>>> import numpy as np
>>> np.set_printoptions(precision=3, suppress=True, linewidth=160)
>>> tidy = lambda a: np.round(a, 3) + 0
>>> out = np.array([[3, 2, -1], [-1, -2, -1], [0, -2, -3], [2, 1, -3], [1, -3, -1]])
>>> Z = np.array([[1, 2, 0, 3, 0, 2, 4, 0, 5, 2],
...     [3, 2, 0, 0, 4, 5, 3, 5, 5, 3],
...     [0, 4, 1, 2, 5, 2, 2, 0, 2, 4]])
>>> rng = np.random.default_rng(8691)
>>> X = out @ Z + 0.05 * rng.normal(size=(5, 10))
>>> tidy(X)
array([[  8.974,   5.951,  -0.899,   6.999,   2.986,  14.018,  16.036,  10.034,  23.14 ,   7.975],
       [ -6.994, -10.032,  -0.986,  -4.989, -13.116, -13.979, -11.967,  -9.974, -17.003, -11.945],
       [ -6.03 , -15.95 ,  -2.996,  -5.97 , -22.984, -16.023, -12.003,  -9.919, -15.942, -18.039],
       [  5.064,  -5.945,  -3.032,   0.088, -10.977,   2.985,   4.908,   5.   ,   8.966,  -5.015],
       [ -7.917,  -7.908,  -1.036,   1.052, -17.01 , -14.998,  -7.051, -14.976, -11.972, -11.023]])
>>> np.argsort(-np.linalg.norm(X, axis=0).round(6), kind="stable")[:3]
array([8, 4, 5])
>>> x = np.array([0, 1, 1, 1, 3, 2, 3, 2, 2, 0])
>>> a = np.maximum(X @ x, 0)
>>> tidy(np.tanh(X @ x))
array([ 1., -1., -1.,  1., -1.])
>>> tidy(np.maximum(X @ (3 * x), 0))
array([490.507,   0.   ,   0.   ,  20.416,   0.   ])
>>> C2 = X.T @ X
>>> tidy(np.diag(C2))
array([ 254.133,  488.369,   21.023,  110.641, 1119.039,  882.492,  618.229,  547.824, 1302.451,  678.357])
>>> tidy(np.linalg.svd(X, compute_uv=False) ** 2)
array([5237.236,  672.66 ,  112.608,    0.038,    0.014])
>>> tidy(X[0] @ X[3])
np.float64(318.819)
>>> tidy(np.linalg.norm(X, 1)), tidy(np.linalg.norm(X, np.inf))
(np.float64(77.024), np.float64(125.858))
>>> tidy(np.linalg.norm(X[0] - X[3]))
np.float64(32.321)
>>> E = np.load("case5.npy")
>>> E
array([[-70.042,  89.145, -18.648],
       [-70.489,  90.861, -20.65 ],
       [-69.75 ,  91.036, -19.59 ],
       [-70.944,  90.574, -21.077],
       [-69.26 ,  91.134, -17.928],
       [-70.953,  89.041, -20.374],
       [-70.701,  90.19 , -20.042],
       [-68.238,  89.741, -18.734],
       [-70.403,  92.231, -20.181],
       [-70.469,  90.361, -20.744],
       [-70.022,  88.883, -20.629],
       [-68.827,  90.303, -19.267],
       [-68.689,  90.151, -18.583],
       [-68.762,  91.04 , -20.76 ],
       [-70.039,  90.668, -18.986],
       [-70.439,  90.324, -19.966],
       [-68.57 ,  90.217, -18.596],
       [-71.495,  90.332, -19.626],
       [-69.699,  89.241, -18.662],
       [-70.633,  89.346, -17.946],
       [-69.739,  89.   , -18.52 ],
       [-70.554,  90.279, -20.841],
       [-70.047,  90.551, -20.984],
       [-70.053,  90.77 , -20.062],
       [-70.765,  89.781, -19.317],
       [-70.439,  89.627, -18.762],
       [-70.189,  90.252, -19.727],
       [-70.636,  89.729, -19.804],
       [-71.252,  90.077, -20.574]])
>>> x = np.array([1, 1, 1])
>>> rhs = E @ x
>>> tidy(np.linalg.lstsq(E, rhs)[0])
array([1., 1., 1.])
>>> tidy(np.linalg.solve(E.T @ E, E.T @ rhs))
array([1., 1., 1.])
>>> rhs = rhs + 0.3 * rng.normal(size=29)
>>> tidy(rhs)
array([ 0.19 , -0.492,  2.472, -1.59 ,  4.393, -1.905, -0.751,  2.424,  1.731, -1.488, -1.637,  2.087,  2.596,  1.52 ,  1.343,  0.254,  2.797, -1.04 ,  0.393,
        1.37 ,  0.534, -0.751, -0.424,  0.255, -0.299,  0.244, -0.052, -1.172, -1.451])
>>> c, *_ = np.linalg.lstsq(E, rhs)
>>> [round(float(np.linalg.norm(np.linalg.solve(E.T @ E + lam * np.eye(3), E.T @ rhs))), 2) for lam in (0, 1, 10, 100)]
[1.71, 1.64, 1.2, 0.33]
>>> tidy(E.T @ (rhs - E @ c))
array([0., 0., 0.])
>>> W0 = np.abs(np.array([[0, -3, 3, -3, -2, 0],
...     [-3, 2, -1, -3, 3, -1],
...     [-3, 3, -2, 1, 3, 0],
...     [1, -2, -2, -1, 2, -1],
...     [1, 0, 0, -3, -2, -1],
...     [-3, -2, 0, 1, 0, 1]])) + np.eye(6)
>>> W0 = W0 / W0.sum(axis=1, keepdims=True)
>>> tidy(W0)
array([[0.083, 0.25 , 0.25 , 0.25 , 0.167, 0.   ],
       [0.214, 0.214, 0.071, 0.214, 0.214, 0.071],
       [0.231, 0.231, 0.231, 0.077, 0.231, 0.   ],
       [0.1  , 0.2  , 0.2  , 0.2  , 0.2  , 0.1  ],
       [0.125, 0.   , 0.   , 0.375, 0.375, 0.125],
       [0.375, 0.25 , 0.   , 0.125, 0.   , 0.25 ]])
>>> # rows sum to 1
>>> r0 = np.array([-3, -3, 6, 2, -1, 9])
>>> out = W0 + np.outer(r0, np.eye(6)[5])
>>> np.linalg.matrix_rank(out - W0)
np.int64(1)
>>> tidy(out)
array([[ 0.083,  0.25 ,  0.25 ,  0.25 ,  0.167, -3.   ],
       [ 0.214,  0.214,  0.071,  0.214,  0.214, -2.929],
       [ 0.231,  0.231,  0.231,  0.077,  0.231,  6.   ],
       [ 0.1  ,  0.2  ,  0.2  ,  0.2  ,  0.2  ,  2.1  ],
       [ 0.125,  0.   ,  0.   ,  0.375,  0.375, -0.875],
       [ 0.375,  0.25 ,  0.   ,  0.125,  0.   ,  9.25 ]])
>>> np.linalg.matrix_rank(np.linalg.inv(out) - np.linalg.inv(W0), tol=1e-8)
np.int64(1)
>>> out = W0 / np.linalg.norm(W0, axis=1, keepdims=True)
>>> C2 = out @ out.T
>>> np.argwhere(np.triu(np.abs(C2) > 0.95, 1))
array([[0, 3]])
>>> mat = np.loadtxt("a.csv", delimiter=",")
>>> mat
array([[ 0.72,  0.24, -0.4 , -1.2 , -0.8 ,  0.4 , -0.08, -0.8 ,  0.  ,  0.4 ],
       [-0.27, -0.09,  0.15,  0.45,  0.3 , -0.15,  0.03,  0.3 ,  0.  , -0.15],
       [-0.18, -0.06,  0.1 ,  0.3 ,  0.2 , -0.1 ,  0.02,  0.2 ,  0.  , -0.1 ],
       [-0.36, -0.12,  0.2 ,  0.6 ,  0.4 , -0.2 ,  0.04,  0.4 ,  0.  , -0.2 ],
       [ 0.72,  0.24, -0.4 , -1.2 , -0.8 ,  0.4 , -0.08, -0.8 ,  0.  ,  0.4 ],
       [ 0.54,  0.18, -0.3 , -0.9 , -0.6 ,  0.3 , -0.06, -0.6 ,  0.  ,  0.3 ],
       [ 0.36,  0.12, -0.2 , -0.6 , -0.4 ,  0.2 , -0.04, -0.4 ,  0.  ,  0.2 ],
       [-0.09, -0.03,  0.05,  0.15,  0.1 , -0.05,  0.01,  0.1 ,  0.  , -0.05]])
>>> # rows 0 and 4 are equal
>>> rank = np.linalg.matrix_rank(mat)
>>> rank
np.int64(1)
>>> ns = np.linalg.svd(mat)[2][rank:].T
>>> [int(np.linalg.matrix_rank(mat[:, :j + 1])) for j in range(10)]
[1, 1, 1, 1, 1, 1, 1, 1, 1, 1]
>>> [int(np.linalg.matrix_rank(np.delete(mat, i, axis=0))) for i in range(8)]
[1, 1, 1, 1, 1, 1, 1, 1]
>>> np.linalg.matrix_rank(mat.T @ mat), np.linalg.matrix_rank(mat @ mat.T)
(np.int64(1), np.int64(1))
